% ipython --no-banner

In [1]: import numpy as np

In [2]: import numpy.linalg as la

In [3]: np.set_printoptions(precision=1, suppress=True, linewidth=160, sign=" ")

In [4]: def rnd(a):
   ...:     return np.round(a, 1) + 0
   ...: 

In [5]: F = np.loadtxt("test14.csv", delimiter=",")

In [6]: rnd(F)
Out[6]: 
array([[ 0.6, -1.8, -1.1, -1.6,  2.6, -0.3,  2.3,  0.2],
       [ 2.1,  1.8, -1.4, -0.8,  1.1, -1.4, -0.4, -0.5],
       [ 2.7, -0.6, -0.3, -0.6, -2.3, -0.5,  1.8, -0.5],
       [ 0.9,  1.2, -0.8,  0.6,  0.1,  1.8,  0.2,  3.2],
       [-1.6,  2.8,  0. , -2.3, -0.4,  1.4,  0.8,  0.3]])

In [7]: t = np.radians(90)

In [8]: r_ = np.eye(8)

In [9]: r_[3, 3] = r_[4, 4] = np.cos(t)

In [10]: r_[3, 4], r_[4, 3] = -np.sin(t), np.sin(t)

In [11]: rnd(r_)
Out[11]: 
array([[ 1.,  0.,  0.,  0.,  0.,  0.,  0.,  0.],
       [ 0.,  1.,  0.,  0.,  0.,  0.,  0.,  0.],
       [ 0.,  0.,  1.,  0.,  0.,  0.,  0.,  0.],
       [ 0.,  0.,  0.,  0., -1.,  0.,  0.,  0.],
       [ 0.,  0.,  0.,  1.,  0.,  0.,  0.,  0.],
       [ 0.,  0.,  0.,  0.,  0.,  1.,  0.,  0.],
       [ 0.,  0.,  0.,  0.,  0.,  0.,  1.,  0.],
       [ 0.,  0.,  0.,  0.,  0.,  0.,  0.,  1.]])

In [12]: Y = F @ r_.T

In [13]: np.allclose(F @ F.T, Y @ Y.T)
Out[13]: True

In [14]: np.allclose(la.norm(F, axis=1), la.norm(Y, axis=1))
Out[14]: True

In [15]: rnd(Y)
Out[15]: 
array([[ 0.6, -1.8, -1.1, -2.6, -1.6, -0.3,  2.3,  0.2],
       [ 2.1,  1.8, -1.4, -1.1, -0.8, -1.4, -0.4, -0.5],
       [ 2.7, -0.6, -0.3,  2.3, -0.6, -0.5,  1.8, -0.5],
       [ 0.9,  1.2, -0.8, -0.1,  0.6,  1.8,  0.2,  3.2],
       [-1.6,  2.8,  0. ,  0.4, -2.3,  1.4,  0.8,  0.3]])

In [16]: rnd(la.norm(F, 1)), rnd(la.norm(F, np.inf))
Out[16]: (np.float64(8.1), np.float64(10.4))

In [17]: la.norm(F, axis=1).argmax()
Out[17]: np.int64(0)

In [18]: rnd(la.norm(F[0] - F[4]))
Out[18]: np.float64(6.4)

In [19]: rnd(la.norm(F, axis=1))
Out[19]: array([ 4.4,  3.7,  4.2,  4.1,  4.3])

In [20]: def softmax(z):
    ...:     e = np.exp(z - z.max(axis=-1, keepdims=True))
    ...:     return e / e.sum(axis=-1, keepdims=True)
    ...: 

In [21]: print(rnd(softmax(F[2])))
[ 0.6  0.   0.   0.   0.   0.   0.3  0. ]

In [22]: scores = F @ F.T / np.sqrt(8)

In [23]: print(rnd(softmax(scores)))
[[ 1.   0.   0.   0.   0. ]
 [ 0.   0.9  0.   0.   0. ]
 [ 0.   0.   1.   0.   0. ]
 [ 0.   0.   0.   1.   0. ]
 [ 0.   0.   0.   0.   1. ]]

In [24]: K = np.load("m.npy")

In [25]: rnd(K)
Out[25]: 
array([[-0.2,  0.2, -0.1,  0. ,  0.1,  0.1, -0.7,  0. , -0.7],
       [ 0. , -0.5,  0. , -0.5,  0.5,  0. , -0.2, -0.4,  0.1],
       [-0.3,  0. , -0.1, -0.1, -0.6,  0.2,  0.2, -0.7, -0.2],
       [ 0. ,  0.5, -0.7, -0.3,  0. ,  0.4, -0.1,  0. ,  0.4],
       [-0.8, -0.2,  0.1,  0.2,  0. ,  0.2, -0.2,  0.2,  0.3],
       [ 0.3, -0.1, -0.1, -0.1, -0.5, -0.4, -0.6,  0. ,  0.3],
       [ 0.2, -0.6, -0.6,  0.4, -0.1,  0.2,  0.1,  0.1, -0.2],
       [ 0.4,  0. ,  0.4,  0.4,  0. ,  0.6, -0.3, -0.3,  0.2],
       [-0.1,  0.2, -0.2,  0.5,  0.3, -0.5,  0. , -0.5,  0.2]])

In [26]: rng = np.random.default_rng(456293)

In [27]: Y = K + rng.integers(-2, 3, (9, 2)) @ rng.integers(-2, 3, (2, 9))

In [28]: rnd(Y)
Out[28]: 
array([[ 0.8, -2.8, -2.1, -4. ,  2.1,  3.1, -6.7, -3. , -5.7],
       [-3. ,  4.5,  6. , -0.5, -5.5, -1. ,  1.8,  4.6,  3.1],
       [ 3.7, -6. , -8.1,  1.9,  7.4,  0.2,  0.2, -6.7, -2.2],
       [ 0. , -0.5, -0.7, -3.3,  0. ,  2.4, -4.1, -1. , -2.6],
       [ 0.2, -0.2, -1.9,  5.2,  2. , -2.8,  5.8,  0.2,  4.3],
       [ 3.3, -5.1, -6.1, -0.1,  5.5,  0.6, -2.6, -5. , -2.7],
       [ 1.2, -0.6, -2.6,  5.4,  1.9, -2.8,  6.1,  0.1,  3.8],
       [-0.6,  3. ,  2.4,  4.4, -2. , -2.4,  5.7,  2.7,  5.2],
       [-2.1,  2.2,  3.8, -3.5, -3.7,  1.5, -4. ,  1.5, -1.8]])

In [29]: rnd(Y - K)
Out[29]: 
array([[ 1., -3., -2., -4.,  2.,  3., -6., -3., -5.],
       [-3.,  5.,  6.,  0., -6., -1.,  2.,  5.,  3.],
       [ 4., -6., -8.,  2.,  8.,  0.,  0., -6., -2.],
       [ 0., -1.,  0., -3.,  0.,  2., -4., -1., -3.],
       [ 1.,  0., -2.,  5.,  2., -3.,  6.,  0.,  4.],
       [ 3., -5., -6.,  0.,  6.,  1., -2., -5., -3.],
       [ 1.,  0., -2.,  5.,  2., -3.,  6.,  0.,  4.],
       [-1.,  3.,  2.,  4., -2., -3.,  6.,  3.,  5.],
       [-2.,  2.,  4., -4., -4.,  2., -4.,  2., -2.]])

In [30]: print(np.abs(Y - K).sum(axis=1))
[ 29.  31.  36.  14.  23.  31.  23.  29.  26.]

In [31]: mat = np.array([[0, 0, 0, 0, 0],
    ...:     [0, 2, 0, 0, 0],
    ...:     [0, 0, 0, 0, 0],
    ...:     [1, 1, 2, 2, 0],
    ...:     [0, 1, 2, 2, 0]])

In [32]: Y = mat + rng.integers(-2, 3, (5, 3)) @ rng.integers(-2, 3, (3, 5))

In [33]: Y
Out[33]: 
array([[ 3, -4, -2, -3, -4],
       [ 2, -2,  0, -6,  4],
       [ 4, -4, -2, -4, -2],
       [ 5, -3,  1, -4,  3],
       [ 5, -1,  0, -1,  0]])

In [34]: la.matrix_rank(Y - mat, tol=1e-8)
Out[34]: np.int64(3)

In [35]: rnd(la.svd(Y - mat, compute_uv=False))
Out[35]: array([ 15.5,   7.3,   2.9,   0. ,   0. ])

In [36]: np.abs(Y - mat).sum(axis=1)
Out[36]: array([ 16,  16,  16,  18,  12])

In [37]: G = mat.T @ mat

In [38]: la.matrix_rank(G)
Out[38]: np.int64(3)

In [39]: G
Out[39]: 
array([[ 1,  1,  2,  2,  0],
       [ 1,  6,  4,  4,  0],
       [ 2,  4,  8,  8,  0],
       [ 2,  4,  8,  8,  0],
       [ 0,  0,  0,  0,  0]])

In [40]: (mat @ mat.T).shape
Out[40]: (5, 5)

In [41]: X = np.eye(9, dtype=int)[rng.permutation(9)] * np.array([1, 3, 4, 5, 2, 4, 1, 4, 2])

In [42]: X
Out[42]: 
array([[ 0,  0,  0,  5,  0,  0,  0,  0,  0],
       [ 0,  0,  0,  0,  0,  4,  0,  0,  0],
       [ 0,  0,  4,  0,  0,  0,  0,  0,  0],
       [ 0,  0,  0,  0,  0,  0,  1,  0,  0],
       [ 0,  0,  0,  0,  0,  0,  0,  4,  0],
       [ 0,  0,  0,  0,  2,  0,  0,  0,  0],
       [ 0,  0,  0,  0,  0,  0,  0,  0,  2],
       [ 1,  0,  0,  0,  0,  0,  0,  0,  0],
       [ 0,  3,  0,  0,  0,  0,  0,  0,  0]])

In [43]: (X - X.T) / 2
Out[43]: 
array([[ 0. ,  0. ,  0. ,  2.5,  0. ,  0. ,  0. , -0.5,  0. ],
       [ 0. ,  0. ,  0. ,  0. ,  0. ,  2. ,  0. ,  0. , -1.5],
       [ 0. ,  0. ,  0. ,  0. ,  0. ,  0. ,  0. ,  0. ,  0. ],
       [-2.5,  0. ,  0. ,  0. ,  0. ,  0. ,  0.5,  0. ,  0. ],
       [ 0. ,  0. ,  0. ,  0. ,  0. , -1. ,  0. ,  2. ,  0. ],
       [ 0. , -2. ,  0. ,  0. ,  1. ,  0. ,  0. ,  0. ,  0. ],
       [ 0. ,  0. ,  0. , -0.5,  0. ,  0. ,  0. ,  0. ,  1. ],
       [ 0.5,  0. ,  0. ,  0. , -2. ,  0. ,  0. ,  0. ,  0. ],
       [ 0. ,  1.5,  0. ,  0. ,  0. ,  0. , -1. ,  0. ,  0. ]])

In [44]: rnd(np.sort(np.abs(la.eigvals(X))))
Out[44]: array([ 2.4,  2.4,  2.4,  2.4,  2.4,  2.4,  2.4,  2.4,  4. ])

In [45]: np.allclose(X, X.T)
Out[45]: False

In [46]: arr = np.load("layer14.npy")

In [47]: arr
Out[47]: 
array([[ 33,   2,   0,  -3,   2,   1,   2],
       [ -3, -23,  -1,   3,  -2,  -1,   2],
       [  2,   2,  27,   0,  -2,  -1,  -3],
       [  3,  -3,  -3, -23,   1,  -3,  -3],
       [ -3,  -3,  -2,  -3,  20,  -3,   3],
       [ -1,   2,   2,  -1,   1, -13,  -2],
       [ -3,  -1,  -2,   0,  -1,   1, -21]])

In [48]: rnd(softmax(arr).sum(axis=1))
Out[48]: array([ 1.,  1.,  1.,  1.,  1.,  1.,  1.])

In [49]: scores = arr @ arr.T / np.sqrt(7)

In [50]: rnd(softmax(scores + np.triu(np.full(scores.shape, -np.inf), 1)))
Out[50]: 
array([[ 1.,  0.,  0.,  0.,  0.,  0.,  0.],
       [ 0.,  1.,  0.,  0.,  0.,  0.,  0.],
       [ 0.,  0.,  1.,  0.,  0.,  0.,  0.],
       [ 0.,  0.,  0.,  1.,  0.,  0.,  0.],
       [ 0.,  0.,  0.,  0.,  1.,  0.,  0.],
       [ 0.,  0.,  0.,  0.,  0.,  1.,  0.],
       [ 0.,  0.,  0.,  0.,  0.,  0.,  1.]])

In [51]: print(softmax(scores).round(6).argmax(axis=1))
[ 0  1  2  3  4  5  6]

In [52]: Q, vecs = la.qr(K[:, :4])[0], la.qr(K[:, 4:])[0]

In [53]: sig = la.svd(Q.T @ vecs, compute_uv=False)

In [54]: rnd(la.norm(Q @ Q.T - vecs @ vecs.T, 2))
Out[54]: np.float64(1.0)

In [55]: Y = arr / la.norm(arr, axis=1, keepdims=True)

In [56]: G = Y @ Y.T

In [57]: rnd(np.degrees(np.arccos(np.clip(G[4, 2], -1, 1))))
Out[57]: np.float64(101.1)

In [58]: (G - 2 * np.eye(7)).round(6).argmax(axis=1)
Out[58]: array([ 3,  4,  5,  0,  3,  2,  3])
